$ python3 -q
>>> import numpy as np
>>> np.set_printoptions(precision=1, suppress=True, linewidth=120)
>>> W0 = np.loadtxt("m.csv", delimiter=",")
>>> print(W0)
[[-20.5   1.6  -0.4   4.9  -1.5  -5.7   0.7  15.2 -13.5   0.    0.5]
 [ -3.7  -5.6   4.9   6.3  -3.4  -8.   -4.3  -2.    1.4   3.5  -7.3]
 [  6.1   4.5  -7.6  -4.5  15.2 -13.2   3.9  -9.1  23.6 -12.2  -7.5]
 [ -7.1   4.4   0.6   0.7   0.1  -5.    1.4   5.   -2.7  -3.5  -0.1]
 [-12.4   6.9   3.5   2.5   4.1 -15.2  -3.1   1.8  -1.6  -3.2 -14.1]
 [ -3.3  -8.8   1.9   2.1  -6.4   2.7  -4.2   3.5  -7.4   8.2  -3.1]
 [ -5.7   3.2  -3.5  -2.8   4.1   0.3   1.9   2.7   0.2  -4.2  -4.9]
 [ -6.    4.1  -8.   -4.7   3.3  14.8  12.    9.7  -3.   -7.4  12.8]
 [-28.5  -0.5   3.2  -2.5 -15.7  23.    6.8  24.6 -27.4   0.   12.4]
 [ 28.1 -19.8  -2.7   6.7  -2.4  -4.4  -9.9 -16.8   9.4  17.8   5.7]
 [  6.6   3.7  -5.1  -1.9   6.6   3.2   9.    2.    8.8  -6.3   3.4]
 [  2.   14.5   2.5  -2.6   6.9   5.2   2.5  -3.6   6.  -13.6  -7.2]
 [ -1.9  11.7  -0.5  -9.4   2.9   9.4   7.8   0.9  -1.1  -7.6   7.3]
 [ -5.9   2.1   1.3   0.    1.6  -1.8   2.6   2.8   1.6  -3.7  -3.1]
 [ 21.6 -12.9   4.4   7.1  -0.3 -19.8 -20.9 -22.4   8.7  16.  -17.8]
 [ 13.9   1.1  -2.2  -6.1   2.6   6.8   0.1 -12.1  12.4  -2.8   4.5]
 [ -0.3 -19.   -9.3   6.9 -11.   11.9  11.5  19.5 -10.2  12.2  22.3]
 [ -1.5  -0.6  -3.   -4.4   3.3  -9.3  -2.2  -0.4   6.1  -2.   -4.9]
 [ -0.1   3.6  -5.2   4.8  10.7 -13.5   8.5   5.   12.2 -11.7   1.9]
 [  0.4  11.1   0.3  -7.    3.3   9.5   1.8  -4.    2.2  -8.6   2.3]
 [ 24.7  14.5 -10.5 -11.5  19.9  -3.7  -2.8 -22.9  16.1  -1.1  -3.5]
 [ 21.3  11.3   0.6  -5.4   8.5   2.3  -0.3 -15.   15.   -6.8  -2.2]
 [ -1.  -19.3  -4.7   5.9 -12.9  13.4   0.   12.4 -12.   15.5  11. ]
 [ -2.8   1.    6.7   4.4  -6.2  -5.1  -5.8   1.2 -11.    7.2   1.9]
 [ -5.9   7.3   1.   -5.1   6.4  -8.1  -2.2  -3.5   2.2  -3.4 -14.4]
 [ 12.2  -0.7  -1.8   0.8   0.4   0.1   2.2  -2.7   1.8   5.1   5.4]
 [ 14.2   5.1  -2.3  -8.4   4.8   1.5  -7.2 -16.1   6.1   4.7  -1.1]
 [  7.9  -3.7   1.   -1.   -4.2  -0.5  -3.3  -5.7  -1.9   9.1   3.4]
 [  9.1   3.4  -2.4  -2.   10.3  -8.1  -6.6 -13.1  10.4  -3.8 -11.4]
 [-13.2  -5.2   6.2   2.9 -12.4   5.2  -6.3   7.6 -14.    7.1   0. ]
 [  0.2  -9.5  -4.4   5.4  -0.3  -3.4   3.3   5.4  -1.6   7.4   5.3]
 [ 14.8  -0.7   0.8  -2.4   4.1 -13.5  -7.8 -17.   13.2   1.9  -8.9]
 [-19.8   6.1  -4.9  -2.5   0.2  10.9  14.2  16.9  -8.7 -10.4  11.3]
 [ 11.8  18.4 -11.   -6.2  19.3  -5.7  11.2  -6.   12.3  -9.6   7.2]
 [ 20.7   6.6  -1.4 -11.    8.4  -1.7  -4.5 -22.8  17.3  -1.3   1.6]]
>>> idx = W0[:, 0] > np.median(W0[:, 0])
>>> u = W0[idx].mean(axis=0) - W0[~idx].mean(axis=0)
>>> print(np.argsort(-np.abs(u).round(6), kind="stable"))
[ 0  7  8  4  6  5  3  1 10  2  9]
